$ python3 -q
>>> import numpy as np
>>> import numpy.linalg as la
>>> np.set_printoptions(suppress=True, linewidth=120)
>>> J = np.loadtxt("sample18.csv", delimiter=",")
>>> J
array([[ -0.79,  -1.31,   0.65],
       [ -2.19,  -2.1 ,   3.51],
       [  1.11,  -3.17,  -3.14],
       [  2.94,   1.06,  -4.7 ],
       [  5.44,   0.85, -11.  ],
       [ -4.08,   0.27,   6.42],
       [  5.72,   2.31,  -3.58],
       [ -3.84,   0.38,   5.63],
       [ -0.52,   0.01,   3.75],
       [  1.53,  -1.95,  -2.76],
       [ -2.36,  -0.89,   5.12],
       [  0.  ,  -1.17,   0.44],
       [ -1.18,   0.04,   2.23],
       [  1.17,  -0.53,   4.61],
       [ -1.05,  -0.61,  -0.14],
       [ -2.06,  -1.29,   1.55],
       [  1.32,   4.63,   3.25],
       [  1.81,  -0.99,  -5.42],
       [ -1.39,  -3.19,  -2.22],
       [ -0.57,   0.22,  -4.28],
       [ -0.8 ,  -2.01,   2.17],
       [  3.57,   0.75,  -2.97],
       [ -0.64,  -1.54,  -4.07]])
>>> Q, evecs = la.qr(J[:, :2])[0], la.qr(J[:, 2:])[0]
>>> sigma = la.svd(Q.T @ evecs, compute_uv=False)
>>> (sigma > 0.9).sum()
np.int64(0)
>>> sigma.round(2)
array([0.8])
>>> round(float(la.norm(Q @ Q.T - evecs @ evecs.T, 2)), 2)
1.0
>>> vec = np.array([1, 2, 3])
>>> rhs = J @ vec
>>> b, lr = np.zeros(3), 1 / la.norm(J, 2) ** 2
>>> for i in range(6):
...     b -= lr * J.T @ (J @ b - rhs)
...     if i % 2 == 0: print(i, round(la.norm(J @ b - rhs), 2))
... 
0 24.23
2 15.82
4 10.37
>>> round(float(la.cond(J)), 2)
4.28
>>> b.round(2)
array([0.32, 1.56, 2.64])
>>> Xs = J - J.mean(axis=1)
Traceback (most recent call last):
  File "<python-input-16>", line 1, in <module>
    Xs = J - J.mean(axis=1)
         ~~^~~~~~~~~~~~~~~~
ValueError: operands could not be broadcast together with shapes (23,3) (23,) 
>>> Xs = J - J.mean(axis=0)
>>> left, sigma, VT = la.svd(Xs, full_matrices=False)
>>> la.matrix_rank(Xs)
np.int64(3)
>>> np.round(np.abs(VT[-1]), 2)
array([0.69, 0.65, 0.32])
>>> np.abs(left[:, 0]).argmax()
np.int64(4)
>>> np.abs(VT[0]).argmax()
np.int64(2)
>>> np.round(Xs.mean(axis=0), 2) + 0
array([0., 0., 0.])
>>> M = np.load("data.npy")
>>> M
array([[ 0.25, -1.71, -9.66],
       [ 0.16, -1.56, 11.63],
       [-0.12, -0.67, -0.02],
       [ 0.16, -1.69, -8.33],
       [ 0.08, -0.51, -0.57],
       [ 0.02,  0.61,  4.5 ],
       [-0.22, -0.6 , -7.19],
       [ 0.1 , -0.52,  5.6 ],
       [ 0.  ,  0.34,  0.61],
       [-0.2 , -0.75, -2.64],
       [ 0.28, -0.06, -6.89],
       [-0.02, -1.09,  5.08],
       [-0.08, -0.35, -5.79],
       [-0.04, -0.07, -6.86],
       [-0.04,  1.25, -3.72]])
>>> proj = M @ la.solve(M.T @ M, M.T)
>>> np.trace(proj)
np.float64(3.0)
>>> Q, evecs = la.qr(M[:, :1])[0], la.qr(M[:, 1:])[0]
>>> sigma = la.svd(Q.T @ evecs, compute_uv=False)
>>> np.round(np.degrees(np.arccos(sigma.clip(0, 1))), 2)
array([70.91])
>>> sigma.round(2)
array([0.33])
>>> round(la.norm(Q @ Q.T - evecs @ evecs.T, 2), 2)
np.float64(1.0)
>>> other = np.c_[M[:, :2] @ np.array([[2, 0], [1, 0]]), np.array([-3, 3, -5, -8, 1, -6, -7, -8, 6, 8, -5, -7, -1, -9, -5])]
>>> print(other.round(2))
[[-1.21  0.   -3.  ]
 [-1.24  0.    3.  ]
 [-0.91  0.   -5.  ]
 [-1.37  0.   -8.  ]
 [-0.35  0.    1.  ]
 [ 0.65  0.   -6.  ]
 [-1.04  0.   -7.  ]
 [-0.32  0.   -8.  ]
 [ 0.34  0.    6.  ]
 [-1.15  0.    8.  ]
 [ 0.5   0.   -5.  ]
 [-1.13  0.   -7.  ]
 [-0.51  0.   -1.  ]
 [-0.15  0.   -9.  ]
 [ 1.17  0.   -5.  ]]
>>> la.matrix_rank(np.c_[M, other])
np.int64(4)
>>> la.matrix_rank(other)
np.int64(2)
>>> np.round(la.norm(other - M @ la.lstsq(M, other)[0], axis=0), 2) + 0
array([ 0.  ,  0.  , 21.34])
>>> m1 = np.load("layer2.npy")
>>> m1
array([[ 1.48,  4.57,  0.36,  2.43],
       [ 1.07,  6.21,  0.72,  2.9 ],
       [-1.18, -0.53,  0.73, -1.16],
       [ 0.76,  2.17,  0.28,  1.16],
       [ 1.16, -5.11, -2.14, -0.74],
       [ 0.86, -3.54, -1.31, -0.59],
       [-4.59,  3.48,  3.88, -1.95],
       [-2.1 , -6.72, -0.14, -3.63],
       [ 0.13, -5.49, -1.69, -1.83],
       [-2.64,  0.57,  2.01, -1.68],
       [ 2.47,  5.08, -0.26,  3.25],
       [ 4.04, -1.71, -3.09,  2.1 ],
       [ 1.42, -5.07, -2.14, -1.07],
       [ 1.2 ,  0.45, -0.61,  0.96],
       [ 2.39, -4.64, -2.68, -0.22],
       [ 2.09,  6.55,  0.32,  3.63],
       [-3.32, -1.56,  1.86, -2.75],
       [ 3.21,  1.53, -1.97,  2.58]])
>>> G = np.cov(m1, rowvar=False)
>>> np.round(np.median(m1, axis=0), 2)
array([ 1.12, -0.04, -0.2 , -0.4 ])
>>> np.round(m1.std(axis=0), 2)
array([2.28, 4.18, 1.78, 2.17])
>>> G.shape
(4, 4)
>>> round(float(np.corrcoef(m1[:, 1], m1[:, 0])[0, 1]), 2)
0.09
>>> np.argwhere(np.triu(np.abs(np.corrcoef(m1.T)) > 0.8, 1))
array([[0, 2]])
>>> Xs = (m1 - m1.mean(axis=0)) / m1.std(axis=0)
>>> print(np.round(Xs.std(axis=0), 2))
[1. 1. 1. 1.]
>>> np.argwhere(np.abs(Xs) > 2)
array([[6, 0],
       [6, 2]])
>>> b = la.lstsq(np.delete(Xs, 1, axis=1), Xs[:, 1])[0]
>>> round(1 - np.var(Xs[:, 1] - np.delete(Xs, 1, axis=1) @ b), 2)
np.float64(1.0)
>>> np.abs(b).argmax()
np.int64(2)
>>> m1.ravel(order="F")
array([ 1.48,  1.07, -1.18,  0.76,  1.16,  0.86, -4.59, -2.1 ,  0.13, -2.64,  2.47,  4.04,  1.42,  1.2 ,  2.39,  2.09,
       -3.32,  3.21,  4.57,  6.21, -0.53,  2.17, -5.11, -3.54,  3.48, -6.72, -5.49,  0.57,  5.08, -1.71, -5.07,  0.45,
       -4.64,  6.55, -1.56,  1.53,  0.36,  0.72,  0.73,  0.28, -2.14, -1.31,  3.88, -0.14, -1.69,  2.01, -0.26, -3.09,
       -2.14, -0.61, -2.68,  0.32,  1.86, -1.97,  2.43,  2.9 , -1.16,  1.16, -0.74, -0.59, -1.95, -3.63, -1.83, -1.68,
        3.25,  2.1 , -1.07,  0.96, -0.22,  3.63, -2.75,  2.58])
>>> blk = m1.reshape(18, 2, -1)
>>> print(blk.transpose(1, 0, 2))
[[[ 1.48  4.57]
  [ 1.07  6.21]
  [-1.18 -0.53]
  [ 0.76  2.17]
  [ 1.16 -5.11]
  [ 0.86 -3.54]
  [-4.59  3.48]
  [-2.1  -6.72]
  [ 0.13 -5.49]
  [-2.64  0.57]
  [ 2.47  5.08]
  [ 4.04 -1.71]
  [ 1.42 -5.07]
  [ 1.2   0.45]
  [ 2.39 -4.64]
  [ 2.09  6.55]
  [-3.32 -1.56]
  [ 3.21  1.53]]

 [[ 0.36  2.43]
  [ 0.72  2.9 ]
  [ 0.73 -1.16]
  [ 0.28  1.16]
  [-2.14 -0.74]
  [-1.31 -0.59]
  [ 3.88 -1.95]
  [-0.14 -3.63]
  [-1.69 -1.83]
  [ 2.01 -1.68]
  [-0.26  3.25]
  [-3.09  2.1 ]
  [-2.14 -1.07]
  [-0.61  0.96]
  [-2.68 -0.22]
  [ 0.32  3.63]
  [ 1.86 -2.75]
  [-1.97  2.58]]]
>>> np.einsum("ihd,jhd->hij", blk, blk).shape
(2, 18, 18)
